$ ipython --no-banner

In [1]: import numpy as np

In [2]: np.set_printoptions(suppress=True, linewidth=100)

In [3]: rd = lambda a: np.round(a, 1) + 0

In [4]: m1 = np.load("x.npy")

In [5]: m1
Out[5]: 
array([[5., 3., 0., 0., 0.],
       [3., 3., 3., 0., 0.],
       [0., 3., 5., 3., 0.],
       [0., 0., 3., 5., 3.],
       [0., 0., 0., 3., 3.]])

In [6]: cov = m1.T @ m1

In [7]: (m1 @ m1.T).shape
Out[7]: (5, 5)

In [8]: rd(np.linalg.eigvalsh(cov)[::-1])
Out[8]: array([93. , 51.3, 19. ,  1. ,  0.7])

In [9]: np.trace(cov), (m1 ** 2).sum()
Out[9]: (np.float64(165.0), np.float64(165.0))

In [10]: rd(np.linalg.svd(m1, compute_uv=False) ** 2)
Out[10]: array([93. , 51.3, 19. ,  1. ,  0.7])

In [11]: hat = np.triu(np.array([[-1, 1, -1, 0, 0],
    ...:     [1, 2, 2, 1, -1],
    ...:     [0, 1, 2, -1, 2],
    ...:     [1, -1, 2, -1, -1],
    ...:     [-1, 0, 0, 2, -1]]), 1) + np.eye(5)

In [12]: out = hat @ m1 @ np.linalg.inv(hat)

In [13]: hat @ m1 - m1 @ hat
Out[13]: 
array([[ 3., -5., -3., -6.,  3.],
       [ 0.,  3., 10.,  8., -3.],
       [ 0.,  0., -9.,  3., -1.],
       [ 0.,  0.,  0.,  0., -4.],
       [ 0.,  0.,  0.,  0.,  3.]])

In [14]: rd(np.poly(out))
Out[14]: array([   1.,  -21.,  138., -260., -168.,  252.])

In [15]: out
Out[15]: 
array([[  8.,  -5.,  16.,  18., -19.],
       [  3.,   6.,   7.,   9.,   1.],
       [  0.,   3.,  -4.,  -3.,  11.],
       [  0.,   0.,   3.,   5.,  -1.],
       [  0.,   0.,   0.,   3.,   6.]])

In [16]: np.linalg.matrix_rank(out)
Out[16]: np.int64(5)

In [17]: out = m1 / np.linalg.norm(m1, axis=1, keepdims=True)

In [18]: cov = out @ out.T

In [19]: rd(cov[4])
Out[19]: array([0. , 0. , 0.3, 0.9, 1. ])

In [20]: (np.abs(cov) > 0.9).astype(int)
Out[20]: 
array([[1, 0, 0, 0, 0],
       [0, 1, 0, 0, 0],
       [0, 0, 1, 0, 0],
       [0, 0, 0, 1, 0],
       [0, 0, 0, 0, 1]])

In [21]: rd(cov)
Out[21]: 
array([[1. , 0.8, 0.2, 0. , 0. ],
       [0.8, 1. , 0.7, 0.3, 0. ],
       [0.2, 0.7, 1. , 0.7, 0.3],
       [0. , 0.3, 0.7, 1. , 0.9],
       [0. , 0. , 0.3, 0.9, 1. ]])

In [22]: np.argwhere(np.triu(np.abs(cov) > 0.95, 1))
Out[22]: array([], shape=(0, 2), dtype=int64)

In [23]: rd(np.poly(m1))
Out[23]: array([   1.,  -21.,  138., -260., -168.,  252.])

In [24]: rd(np.linalg.det(2 * m1)), rd(np.linalg.det(m1))
Out[24]: (np.float64(-8064.0), np.float64(-252.0))

In [25]: rd(np.linalg.det(m1.T))
Out[25]: np.float64(-252.0)

In [26]: evals, V = np.linalg.eigh(m1)

In [27]: vec = np.array([2, -2, -1, 2, 1])

In [28]: rd(V * np.maximum(evals, 0) @ V.T)
Out[28]: 
array([[ 5.1,  2.8,  0.2, -0.1,  0.1],
       [ 2.8,  3.4,  2.7,  0.3, -0.2],
       [ 0.2,  2.7,  5.3,  2.8,  0.2],
       [-0.1,  0.3,  2.8,  5.2,  2.9],
       [ 0.1, -0.2,  0.2,  2.9,  3.1]])

In [29]: rd(np.linalg.eigvalsh(m1[1:, 1:]))
Out[29]: array([-0.5,  1.6,  5.5,  9.4])

In [30]: rd(vec @ m1 @ vec / (vec @ vec)), rd(evals[0]), rd(evals[-1])
Out[30]: (np.float64(3.4), np.float64(-1.0), np.float64(9.6))

In [31]: W0 = np.load("dump.npy")

In [32]: rd(W0)
Out[32]: 
array([[ 1.4,  2. ,  1. ,  0.2],
       [ 3.1,  2. ,  1. ,  2.7],
       [ 3.3,  2. ,  1. ,  2.9],
       [-4. ,  2. ,  1. , -8. ],
       [ 4.5,  2. ,  1. ,  4.7],
       [ 3.5,  2. ,  1. ,  3.2],
       [ 2. ,  2. ,  1. ,  1. ],
       [ 1.4,  2. ,  1. ,  0.1],
       [ 0. ,  2. ,  1. , -2. ],
       [ 3.5,  2. ,  1. ,  3.3],
       [ 2.3,  2. ,  1. ,  1.4],
       [ 5.1,  2. ,  1. ,  5.6],
       [ 2. ,  2. ,  1. ,  1. ],
       [ 2.1,  2. ,  1. ,  1.1],
       [-0.4,  2. ,  1. , -2.6],
       [ 2.6,  2. ,  1. ,  1.9],
       [ 3. ,  2. ,  1. ,  2.4],
       [ 0.2,  2. ,  1. , -1.7],
       [ 1.2,  2. ,  1. , -0.1],
       [ 4.2,  2. ,  1. ,  4.2],
       [-1.7,  2. ,  1. , -4.6],
       [-2. ,  2. ,  1. , -5. ],
       [-1.7,  2. ,  1. , -4.5],
       [-0.9,  2. ,  1. , -3.4],
       [ 4.7,  2. ,  1. ,  5. ],
       [ 1.9,  2. ,  1. ,  0.9],
       [ 1.4,  2. ,  1. ,  0.1]])

In [33]: U, s, Vh = np.linalg.svd(W0)

In [34]: np.argmax(s[:-1] / (s[1:] + 1e-6)) + 1
Out[34]: np.int64(2)

In [35]: rd(s)
Out[35]: array([22.2, 12.2,  0. ,  0. ])

In [36]: out = U[:, :2] @ np.diag(s[:2]) @ Vh[:2]

In [37]: rd(out)
Out[37]: 
array([[ 1.4,  2. ,  1. ,  0.2],
       [ 3.1,  2. ,  1. ,  2.7],
       [ 3.3,  2. ,  1. ,  2.9],
       [-4. ,  2. ,  1. , -8. ],
       [ 4.5,  2. ,  1. ,  4.7],
       [ 3.5,  2. ,  1. ,  3.2],
       [ 2. ,  2. ,  1. ,  1. ],
       [ 1.4,  2. ,  1. ,  0.1],
       [ 0. ,  2. ,  1. , -2. ],
       [ 3.5,  2. ,  1. ,  3.3],
       [ 2.3,  2. ,  1. ,  1.4],
       [ 5.1,  2. ,  1. ,  5.6],
       [ 2. ,  2. ,  1. ,  1. ],
       [ 2.1,  2. ,  1. ,  1.1],
       [-0.4,  2. ,  1. , -2.6],
       [ 2.6,  2. ,  1. ,  1.9],
       [ 3. ,  2. ,  1. ,  2.4],
       [ 0.2,  2. ,  1. , -1.7],
       [ 1.2,  2. ,  1. , -0.1],
       [ 4.2,  2. ,  1. ,  4.2],
       [-1.7,  2. ,  1. , -4.6],
       [-2. ,  2. ,  1. , -5. ],
       [-1.7,  2. ,  1. , -4.5],
       [-0.9,  2. ,  1. , -3.4],
       [ 4.7,  2. ,  1. ,  5. ],
       [ 1.9,  2. ,  1. ,  0.9],
       [ 1.4,  2. ,  1. ,  0.1]])

In [38]: rd(np.abs(W0 - out).max())
Out[38]: np.float64(0.0)

In [39]: np.linalg.matrix_rank(W0, rtol=0.1)
Out[39]: np.int64(2)

In [40]: np.argsort(-np.linalg.norm(W0, axis=0).round(6), kind="stable")[:3]
Out[40]: array([3, 0, 1])

In [41]: rank = np.linalg.matrix_rank(W0)

In [42]: rank
Out[42]: np.int64(2)

In [43]: N = np.linalg.svd(W0)[2][rank:].T

In [44]: np.allclose(W0 @ N, 0)
Out[44]: True

In [45]: rd(N @ N.T)
Out[45]: 
array([[ 0.6, -0.3, -0.1, -0.4],
       [-0.3,  0.4, -0.3,  0.2],
       [-0.1, -0.3,  0.8,  0.1],
       [-0.4,  0.2,  0.1,  0.2]])

In [46]: [int(np.linalg.matrix_rank(W0[:, :j + 1])) for j in range(4)]
Out[46]: [1, 2, 2, 2]

In [47]: np.linalg.matrix_rank(W0.T @ W0), np.linalg.matrix_rank(W0 @ W0.T)
Out[47]: (np.int64(2), np.int64(2))

In [48]: np.abs(np.diag(np.linalg.qr(W0)[1])) > 1e-9
Out[48]: array([ True,  True, False, False])

In [49]: np.unique(W0.round(6), axis=0).shape
Out[49]: (27, 4)

In [50]: out = W0 / np.sqrt((W0 ** 2).mean(axis=1, keepdims=True))

In [51]: np.linalg.matrix_rank(W0 - W0.mean(axis=1, keepdims=True))
Out[51]: np.int64(2)

In [52]: feats = np.array([[3, 2, 3, 2, 3, 2],
    ...:     [2, 3, 2, 3, 2, 3],
    ...:     [3, 1, 3, 1, 3, 1],
    ...:     [3, 2, 3, 2, 3, 2],
    ...:     [2, 3, 2, 3, 2, 3],
    ...:     [3, 1, 3, 1, 3, 1]])

In [53]: feats
Out[53]: 
array([[3, 2, 3, 2, 3, 2],
       [2, 3, 2, 3, 2, 3],
       [3, 1, 3, 1, 3, 1],
       [3, 2, 3, 2, 3, 2],
       [2, 3, 2, 3, 2, 3],
       [3, 1, 3, 1, 3, 1]])

In [54]: U, s, Vh = np.linalg.svd(feats)

In [55]: np.argmax(s[:-1] / (s[1:] + 1e-6)) + 1
Out[55]: np.int64(2)

In [56]: rd(s)
Out[56]: array([14.2,  3.9,  0. ,  0. ,  0. ,  0. ])

In [57]: out = U[:, :2] @ np.diag(s[:2]) @ Vh[:2]

In [58]: rd(np.abs(feats - out).max())
Out[58]: np.float64(0.0)

In [59]: rd(np.linalg.norm(feats - out, 2)), rd(s[2])
Out[59]: (np.float64(0.0), np.float64(0.0))

In [60]: rd(np.linalg.norm(feats - out) / np.linalg.norm(feats))
Out[60]: np.float64(0.0)

In [61]: [round(float(x), 1) for x in np.linalg.svd(feats, compute_uv=False)[:3]]
Out[61]: [14.2, 3.9, 0.0]

In [62]: np.linalg.matrix_rank(feats, rtol=0.1)
Out[62]: np.int64(2)

In [63]: np.argsort(-np.linalg.norm(feats, axis=0).round(6), kind="stable")[:3]
Out[63]: array([0, 2, 4])

In [64]: arr = np.load("mat.npy")

In [65]: arr
Out[65]: 
array([[ 2.7,  3.4,  2.9,  3.1],
       [ 2.2,  2.8,  2.8,  3.3],
       [ 1.9,  2.8,  3.3,  3.2],
       [ 1.8,  2.9,  3.3,  3.1],
       [ 1.1,  2.8,  1.4, -0.3],
       [ 1.3,  2.8,  1.1,  0.4],
       [ 1. ,  2.8,  1.2, -0.2],
       [ 1.3,  2.9,  0.6, -0.4],
       [ 0.2,  1.9, -0.1,  1. ],
       [ 0. ,  2.5, -0.4,  0.8],
       [ 0.2,  2. ,  0.2,  1.2],
       [-0.4,  1.8, -0.2,  1. ]])

In [66]: vec = np.array([2, 4, 5, 3])

In [67]: np.sign((W0 @ vec).round(6))
Out[67]: 
array([ 1.,  1.,  1., -1.,  1.,  1.,  1.,  1.,  1.,  1.,  1.,  1.,  1.,  1.,  1.,  1.,  1.,  1.,
        1.,  1., -1., -1., -1.,  1.,  1.,  1.,  1.])

In [68]: rd(W0 @ np.eye(4)[0])
Out[68]: 
array([ 1.4,  3.1,  3.3, -4. ,  4.5,  3.5,  2. ,  1.4,  0. ,  3.5,  2.3,  5.1,  2. ,  2.1, -0.4,
        2.6,  3. ,  0.2,  1.2,  4.2, -1.7, -2. , -1.7, -0.9,  4.7,  1.9,  1.4])

In [69]: np.linalg.norm(W0 @ vec) <= np.linalg.norm(W0, 2) * np.linalg.norm(vec) + 1e-9
Out[69]: np.True_

In [70]: cen = arr - arr.mean(axis=0)

In [71]: V = np.linalg.svd(cen)[2][:1]

In [72]: out = cen - cen @ V.T @ V

In [73]: rd(out.std(axis=0))
Out[73]: array([0.4, 0.4, 0.4, 0.7])

In [74]: rd(np.linalg.norm(out) / np.linalg.norm(cen))
Out[74]: np.float64(0.4)

In [75]: rd((cen @ V.T).std(axis=0))
Out[75]: array([2.])

In [76]: cov = np.cov(arr, rowvar=False)

In [77]: np.argwhere(np.triu(np.abs(np.corrcoef(arr.T)) > 0.8, 1))
Out[77]: 
array([[0, 1],
       [0, 2]])

In [78]: cov.shape
Out[78]: (4, 4)

In [79]: rd(cov)
Out[79]: 
array([[0.9, 0.4, 1.2, 0.8],
       [0.4, 0.2, 0.5, 0.2],
       [1.2, 0.5, 2. , 1.5],
       [0.8, 0.2, 1.5, 2.1]])

In [80]: rd(np.corrcoef(arr[:, 2], arr[:, 3])[0, 1])
Out[80]: np.float64(0.7)

In [81]: rd(np.linalg.eigvalsh(cov)[::-1])
Out[81]: array([4.2, 0.8, 0.1, 0. ])

In [82]: np.argsort(-arr.std(axis=0).round(6), kind="stable")
Out[82]: array([3, 2, 0, 1])

In [83]: X = np.load("case8.npy")

In [84]: X
Out[84]: 
array([[1, 0, 0],
       [0, 0, 0],
       [0, 0, 3]])

In [85]: np.linalg.cond(X) > 100
Out[85]: np.True_

In [86]: np.argsort(-np.linalg.norm(X, axis=0).round(6), kind="stable")[:3]
Out[86]: array([2, 0, 1])

In [87]: out = np.array([[3, 3, 0], [1, 3, 2]])

In [88]: Z = np.kron(out, X)

In [89]: rd(np.linalg.norm(Z, 2)), rd(np.linalg.norm(out, 2) * np.linalg.norm(X, 2))
Out[89]: (np.float64(15.9), np.float64(15.9))

In [90]: np.linalg.lstsq(X[:-1].T, X[-1])[2]
Out[90]: np.int32(1)

In [91]: rd(np.linalg.eigvals(X))
Out[91]: array([1., 0., 3.])

In [92]: np.kron(np.eye(2, dtype=int), X)
Out[92]: 
array([[1, 0, 0, 0, 0, 0],
       [0, 0, 0, 0, 0, 0],
       [0, 0, 3, 0, 0, 0],
       [0, 0, 0, 1, 0, 0],
       [0, 0, 0, 0, 0, 0],
       [0, 0, 0, 0, 0, 3]])

In [93]: np.einsum("ij,ji->", X, X)
Out[93]: np.int64(10)

In [94]: rd(np.linalg.eigvals(X).sum().real)
Out[94]: np.float64(4.0)

In [95]: rd(np.linalg.det(X.T))
Out[95]: np.float64(0.0)

In [96]: np.poly(X)
Out[96]: array([ 1., -4.,  3.,  0.])

In [97]: E = np.minimum.outer(np.arange(1, 4), np.arange(1, 4)) * 4

In [98]: E
Out[98]: 
array([[ 4,  4,  4],
       [ 4,  8,  8],
       [ 4,  8, 12]])

In [99]: out = np.array([[3, 4, 4], [2, -3, 3], [4, -2, 4]])

In [100]: np.linalg.matrix_rank(np.vstack([E, out.T]))
Out[100]: np.int64(3)

In [101]: np.einsum("ij->j", E)
Out[101]: array([12, 20, 24])

In [102]: np.vstack([E, out.T]).shape
Out[102]: (6, 3)

In [103]: np.linalg.matrix_rank(E @ out)
Out[103]: np.int64(3)

In [104]: np.einsum("ik,kj->ji", E, out)
Out[104]: 
array([[ 36,  60,  76],
       [ -4, -24, -32],
       [ 44,  72,  88]])
